$ ipython --no-banner

In [1]: import numpy as np

In [2]: from numpy import linalg as LA

In [3]: np.set_printoptions(precision=1, suppress=True, linewidth=160, floatmode="fixed")

In [4]: mat = np.array([[5, -3, 0, 6, 6, 8, 1, 4, 1, -4],
   ...:     [7, 7, 3, -1, 1, 2, 8, -7, 9, -2],
   ...:     [-3, 6, -9, 6, -6, 1, 4, -9, -5, 0],
   ...:     [-7, -8, -4, 7, -9, -4, 7, -8, 5, 7],
   ...:     [5, -1, -6, 9, -4, -1, -5, -9, 4, -9],
   ...:     [19, 11, 6, 4, 8, 12, 17, -10, 19, -8]])

In [5]: mat.sum(axis=1)
Out[5]: array([ 24,  27, -15, -14, -17,  78])

In [6]: np.diff(mat, axis=0)
Out[6]: 
array([[  2,  10,   3,  -7,  -5,  -6,   7, -11,   8,   2],
       [-10,  -1, -12,   7,  -7,  -1,  -4,  -2, -14,   2],
       [ -4, -14,   5,   1,  -3,  -5,   3,   1,  10,   7],
       [ 12,   7,  -2,   2,   5,   3, -12,  -1,  -1, -16],
       [ 14,  12,  12,  -5,  12,  13,  22,  -1,  15,   1]])

In [7]: LA.rank(mat)
---------------------------------------------------------------------------
AttributeError                            Traceback (most recent call last)
Cell In[7], line 1
----> 1 LA.rank(mat)

AttributeError: module 'numpy.linalg' has no attribute 'rank'

In [8]: r0, v = mat[2], mat[0]

In [9]: r0 @ v
Out[9]: np.int64(-62)

In [10]: p = (r0 @ v) / (r0 @ r0) * r0

In [11]: np.outer(r0, v)
Out[11]: 
array([[-15,   9,   0, -18, -18, -24,  -3, -12,  -3,  12],
       [ 30, -18,   0,  36,  36,  48,   6,  24,   6, -24],
       [-45,  27,   0, -54, -54, -72,  -9, -36,  -9,  36],
       [ 30, -18,   0,  36,  36,  48,   6,  24,   6, -24],
       [-30,  18,   0, -36, -36, -48,  -6, -24,  -6,  24],
       [  5,  -3,   0,   6,   6,   8,   1,   4,   1,  -4],
       [ 20, -12,   0,  24,  24,  32,   4,  16,   4, -16],
       [-45,  27,   0, -54, -54, -72,  -9, -36,  -9,  36],
       [-25,  15,   0, -30, -30, -40,  -5, -20,  -5,  20],
       [  0,   0,   0,   0,   0,   0,   0,   0,   0,   0]])

In [12]: p
Out[12]: array([ 0.6, -1.2,  1.7, -1.2,  1.2, -0.2, -0.8,  1.7,  1.0, -0.0])

In [13]: LA.matrix_rank(np.outer(r0, v))
Out[13]: np.int64(1)

In [14]: round(float(LA.norm(r0 + v) ** 2 + LA.norm(r0 - v) ** 2), 1)
Out[14]: 1050.0

In [15]: M2 = np.array([[1, -2],
    ...:     [2, 1],
    ...:     [-1, 2],
    ...:     [-1, 2],
    ...:     [0, -2],
    ...:     [2, 0],
    ...:     [1, 0],
    ...:     [1, 2],
    ...:     [0, 2],
    ...:     [-2, -2]])

In [16]: np.einsum("ij->j", mat)
Out[16]: array([ 26,  12, -10,  31,  -4,  18,  32, -39,  33, -16])

In [17]: np.vstack([mat, M2.T]).shape
Out[17]: (8, 10)

In [18]: M2.T @ mat.T
Out[18]: 
array([[ 22,  28,   9, -49,   2,  78],
       [  5,   3, -10,  10,  11,  11]])

In [19]: np.einsum("ij,ij->i", mat, mat)
Out[19]: array([ 204,  311,  321,  462,  363, 1556])

In [20]: m1 = np.loadtxt("sample4.csv", delimiter=",")

In [21]: m1
Out[21]: 
array([[ 1.0,  1.0,  1.0,  1.0, -1.0, -1.0, -1.0, -1.0],
       [ 1.0, -1.0,  1.0, -1.0, -1.0,  1.0, -1.0,  1.0],
       [ 1.0, -1.0,  1.0, -1.0,  1.0, -1.0,  1.0, -1.0],
       [ 1.0, -1.0, -1.0,  1.0,  1.0, -1.0, -1.0,  1.0],
       [ 1.0, -1.0, -1.0,  1.0, -1.0,  1.0,  1.0, -1.0],
       [ 1.0,  1.0, -1.0, -1.0,  1.0,  1.0, -1.0, -1.0]])

In [22]: ang = np.radians(180)

In [23]: r_ = np.eye(8)

In [24]: r_[4, 4] = r_[5, 5] = np.cos(ang)

In [25]: r_[4, 5], r_[5, 4] = -np.sin(ang), np.sin(ang)

In [26]: r_.round(1) + 0
Out[26]: 
array([[ 1.0,  0.0,  0.0,  0.0,  0.0,  0.0,  0.0,  0.0],
       [ 0.0,  1.0,  0.0,  0.0,  0.0,  0.0,  0.0,  0.0],
       [ 0.0,  0.0,  1.0,  0.0,  0.0,  0.0,  0.0,  0.0],
       [ 0.0,  0.0,  0.0,  1.0,  0.0,  0.0,  0.0,  0.0],
       [ 0.0,  0.0,  0.0,  0.0, -1.0,  0.0,  0.0,  0.0],
       [ 0.0,  0.0,  0.0,  0.0,  0.0, -1.0,  0.0,  0.0],
       [ 0.0,  0.0,  0.0,  0.0,  0.0,  0.0,  1.0,  0.0],
       [ 0.0,  0.0,  0.0,  0.0,  0.0,  0.0,  0.0,  1.0]])

In [27]: M2 = m1 @ r_.T

In [28]: np.abs(M2 - m1).max(axis=0)
Out[28]: array([0.0, 0.0, 0.0, 0.0, 2.0, 2.0, 0.0, 0.0])

In [29]: np.allclose(LA.norm(m1, axis=1), LA.norm(M2, axis=1))
Out[29]: True

In [30]: LA.svd(m1, compute_uv=False), LA.svd(M2, compute_uv=False)
Out[30]: (array([2.8, 2.8, 2.8, 2.8, 2.8, 2.8]), array([2.8, 2.8, 2.8, 2.8, 2.8, 2.8]))

In [31]: round(float(LA.det(r_)), 1), np.trace(r_)
Out[31]: (1.0, np.float64(4.0))

In [32]: M2
Out[32]: 
array([[ 1.0,  1.0,  1.0,  1.0,  1.0,  1.0, -1.0, -1.0],
       [ 1.0, -1.0,  1.0, -1.0,  1.0, -1.0, -1.0,  1.0],
       [ 1.0, -1.0,  1.0, -1.0, -1.0,  1.0,  1.0, -1.0],
       [ 1.0, -1.0, -1.0,  1.0, -1.0,  1.0, -1.0,  1.0],
       [ 1.0, -1.0, -1.0,  1.0,  1.0, -1.0,  1.0, -1.0],
       [ 1.0,  1.0, -1.0, -1.0, -1.0, -1.0, -1.0, -1.0]])

In [33]: W1 = np.array([[3, 2, 2],
    ...:     [1, -2, 2],
    ...:     [2, -1, 1],
    ...:     [1, 2, 2],
    ...:     [3, 1, -3],
    ...:     [2, -3, -2],
    ...:     [3, -3, 3],
    ...:     [-3, 3, 0]])

In [34]: c = np.array([-4, -3, -4])

In [35]: act = np.maximum(M2 @ W1 + c, 0)

In [36]: act
Out[36]: 
array([[8.0, 0.0, 0.0],
       [0.0, 8.0, 0.0],
       [4.0, 0.0, 0.0],
       [0.0, 6.0, 0.0],
       [4.0, 2.0, 0.0],
       [0.0, 0.0, 0.0]])

In [37]: (act > 0).astype(int)
Out[37]: 
array([[1, 0, 0],
       [0, 1, 0],
       [1, 0, 0],
       [0, 1, 0],
       [1, 1, 0],
       [0, 0, 0]])

In [38]: (act > 0).mean(axis=0)
Out[38]: array([0.5, 0.5, 0.0])

In [39]: Z = np.array([[-1, 1], [1, 1], [-1, -1]])

In [40]: (act @ Z).round(6).argmax(axis=1)
Out[40]: array([1, 0, 1, 0, 1, 0])

In [41]: act @ Z
Out[41]: 
array([[-8.0,  8.0],
       [ 8.0,  8.0],
       [-4.0,  4.0],
       [ 6.0,  6.0],
       [-2.0,  6.0],
       [ 0.0,  0.0]])

In [42]: M2 = m1 / np.sqrt((m1 ** 2).mean(axis=1, keepdims=True))

In [43]: LA.norm(M2, axis=1)
Out[43]: array([2.8, 2.8, 2.8, 2.8, 2.8, 2.8])

In [44]: m1 - m1.mean(axis=1, keepdims=True)
Out[44]: 
array([[ 1.0,  1.0,  1.0,  1.0, -1.0, -1.0, -1.0, -1.0],
       [ 1.0, -1.0,  1.0, -1.0, -1.0,  1.0, -1.0,  1.0],
       [ 1.0, -1.0,  1.0, -1.0,  1.0, -1.0,  1.0, -1.0],
       [ 1.0, -1.0, -1.0,  1.0,  1.0, -1.0, -1.0,  1.0],
       [ 1.0, -1.0, -1.0,  1.0, -1.0,  1.0,  1.0, -1.0],
       [ 1.0,  1.0, -1.0, -1.0,  1.0,  1.0, -1.0, -1.0]])

In [45]: M2[4]
Out[45]: array([ 1.0, -1.0, -1.0,  1.0, -1.0,  1.0,  1.0, -1.0])

In [46]: LA.matrix_rank(M2) == LA.matrix_rank(m1)
Out[46]: np.True_

In [47]: rng = np.random.default_rng(489273)

In [48]: arr = (rng.random((7, 7)) < 0.3) + np.eye(7)

In [49]: arr /= arr.sum(axis=1, keepdims=True)

In [50]: arr
Out[50]: 
array([[0.2, 0.2, 0.0, 0.2, 0.2, 0.0, 0.2],
       [0.0, 0.7, 0.0, 0.3, 0.0, 0.0, 0.0],
       [0.2, 0.2, 0.4, 0.0, 0.0, 0.0, 0.2],
       [0.0, 0.0, 0.0, 0.5, 0.0, 0.0, 0.5],
       [0.2, 0.0, 0.2, 0.2, 0.2, 0.2, 0.0],
       [0.5, 0.0, 0.0, 0.0, 0.0, 0.5, 0.0],
       [0.0, 0.3, 0.3, 0.0, 0.0, 0.0, 0.3]])

In [51]: np.round(arr[6] @ arr[0], 1)
Out[51]: np.float64(0.1)

In [52]: round(LA.norm(arr, 1), 1), np.round(LA.norm(arr, np.inf), 1)
Out[52]: (np.float64(1.4), np.float64(1.0))

In [53]: round(LA.norm(arr[6] - arr[0]), 1)
Out[53]: np.float64(0.5)

In [54]: np.round(LA.norm(arr[6], 1), 1), np.round(LA.norm(arr[6], np.inf), 1)
Out[54]: (np.float64(1.0), np.float64(0.3))

In [55]: LA.norm(arr, axis=1).argmax()
Out[55]: np.int64(1)

In [56]: x0 = np.array([0, -5, -4, -5, 2, 0, -3])

In [57]: (arr * x0).sum(axis=1)
Out[57]: array([-2.2, -5.0, -3.2, -4.0, -1.4,  0.0, -4.0])

In [58]: arr @ np.eye(7)[6]
Out[58]: array([0.2, 0.0, 0.2, 0.5, 0.0, 0.0, 0.3])

In [59]: G = arr.T @ arr

In [60]: G.round(1) + 0
Out[60]: 
array([[0.4, 0.1, 0.1, 0.1, 0.1, 0.3, 0.1],
       [0.1, 0.6, 0.2, 0.3, 0.0, 0.0, 0.2],
       [0.1, 0.2, 0.3, 0.0, 0.0, 0.0, 0.2],
       [0.1, 0.3, 0.0, 0.4, 0.1, 0.0, 0.3],
       [0.1, 0.0, 0.0, 0.1, 0.1, 0.0, 0.0],
       [0.3, 0.0, 0.0, 0.0, 0.0, 0.3, 0.0],
       [0.1, 0.2, 0.2, 0.3, 0.0, 0.0, 0.4]])

In [61]: LA.matrix_rank(G)
Out[61]: np.int64(7)

In [62]: M2 = mat + rng.integers(-2, 3, (6, 5)) @ rng.integers(-2, 3, (5, 10))

In [63]: M2
Out[63]: 
array([[  5,   6,  -7,  15,  11,  11,  -6,   0,   7,  -5],
       [  0,   7,  -1,  -7,   2,   1,  12,  -3,  14,   1],
       [ -2,   3,  -9,   5, -14,   2,   2, -10,  -8,  -6],
       [-14,  -8,  -8,   3,  -2,  -8,  11,  -6,  10,   8],
       [ 10,  -3,  -4,   7,  -9,  -2,  -3,  -8,   1, -13],
       [ 13,  19,  -1,   8,  10,  18,  12, -10,  27,  -1]])

In [64]: LA.matrix_rank(M2 - mat, tol=1e-8)
Out[64]: np.int64(5)

In [65]: M2 - mat
Out[65]: 
array([[ 0,  9, -7,  9,  5,  3, -7, -4,  6, -1],
       [-7,  0, -4, -6,  1, -1,  4,  4,  5,  3],
       [ 1, -3,  0, -1, -8,  1, -2, -1, -3, -6],
       [-7,  0, -4, -4,  7, -4,  4,  2,  5,  1],
       [ 5, -2,  2, -2, -5, -1,  2,  1, -3, -4],
       [-6,  8, -7,  4,  2,  6, -5,  0,  8,  7]])
